% ipython --no-banner

In [1]: import numpy as np

In [2]: np.set_printoptions(suppress=True, linewidth=140)

In [3]: f = np.array([-2, 2, 2, -1, 2, -1, -1, -2]) + 0.5

In [4]: A = np.eye(8) - 2 * np.outer(f, f) / (f @ f)

In [5]: A.round(2)
Out[5]: 
array([[ 0.81,  0.31,  0.31, -0.06,  0.31, -0.06, -0.06, -0.19],
       [ 0.31,  0.48, -0.52,  0.1 , -0.52,  0.1 ,  0.1 ,  0.31],
       [ 0.31, -0.52,  0.48,  0.1 , -0.52,  0.1 ,  0.1 ,  0.31],
       [-0.06,  0.1 ,  0.1 ,  0.98,  0.1 , -0.02, -0.02, -0.06],
       [ 0.31, -0.52, -0.52,  0.1 ,  0.48,  0.1 ,  0.1 ,  0.31],
       [-0.06,  0.1 ,  0.1 , -0.02,  0.1 ,  0.98, -0.02, -0.06],
       [-0.06,  0.1 ,  0.1 , -0.02,  0.1 , -0.02,  0.98, -0.06],
       [-0.19,  0.31,  0.31, -0.06,  0.31, -0.06, -0.06,  0.81]])

In [6]: ev, vecs = np.linalg.eigh(A)

In [7]: x = np.array([1, 0, 2, -1, 0, -1, 2, -1])

In [8]: np.round(vecs * np.maximum(ev, 0) @ vecs.T, 2)
Out[8]: 
array([[ 0.91,  0.16,  0.16, -0.03,  0.16, -0.03, -0.03, -0.09],
       [ 0.16,  0.74, -0.26,  0.05, -0.26,  0.05,  0.05,  0.16],
       [ 0.16, -0.26,  0.74,  0.05, -0.26,  0.05,  0.05,  0.16],
       [-0.03,  0.05,  0.05,  0.99,  0.05, -0.01, -0.01, -0.03],
       [ 0.16, -0.26, -0.26,  0.05,  0.74,  0.05,  0.05,  0.16],
       [-0.03,  0.05,  0.05, -0.01,  0.05,  0.99, -0.01, -0.03],
       [-0.03,  0.05,  0.05, -0.01,  0.05, -0.01,  0.99, -0.03],
       [-0.09,  0.16,  0.16, -0.03,  0.16, -0.03, -0.03,  0.91]])

In [9]: np.round(x @ A @ x / (x @ x), 2), round(ev[0], 2), np.round(ev[-1], 2)
Out[9]: (np.float64(0.83), np.float64(-1.0), np.float64(1.0))

In [10]: np.round(np.linalg.eigvalsh(A[1:, 1:]), 2)
Out[10]: array([-0.81,  1.  ,  1.  ,  1.  ,  1.  ,  1.  ,  1.  ])

In [11]: np.round(np.linalg.eigvalsh(A).min(), 2)
Out[11]: np.float64(-1.0)

In [12]: np.all(np.linalg.eigvalsh(A) > 0)
Out[12]: np.False_

In [13]: np.round(np.sort(np.abs(np.linalg.eigvals(A))), 2)
Out[13]: array([1., 1., 1., 1., 1., 1., 1., 1.])

In [14]: np.round((A + A.T) / 2, 2)
Out[14]: 
array([[ 0.81,  0.31,  0.31, -0.06,  0.31, -0.06, -0.06, -0.19],
       [ 0.31,  0.48, -0.52,  0.1 , -0.52,  0.1 ,  0.1 ,  0.31],
       [ 0.31, -0.52,  0.48,  0.1 , -0.52,  0.1 ,  0.1 ,  0.31],
       [-0.06,  0.1 ,  0.1 ,  0.98,  0.1 , -0.02, -0.02, -0.06],
       [ 0.31, -0.52, -0.52,  0.1 ,  0.48,  0.1 ,  0.1 ,  0.31],
       [-0.06,  0.1 ,  0.1 , -0.02,  0.1 ,  0.98, -0.02, -0.06],
       [-0.06,  0.1 ,  0.1 , -0.02,  0.1 , -0.02,  0.98, -0.06],
       [-0.19,  0.31,  0.31, -0.06,  0.31, -0.06, -0.06,  0.81]])

In [15]: np.allclose(A, A.T)
Out[15]: True

In [16]: round(float(np.linalg.det(A)), 2)
Out[16]: -1.0
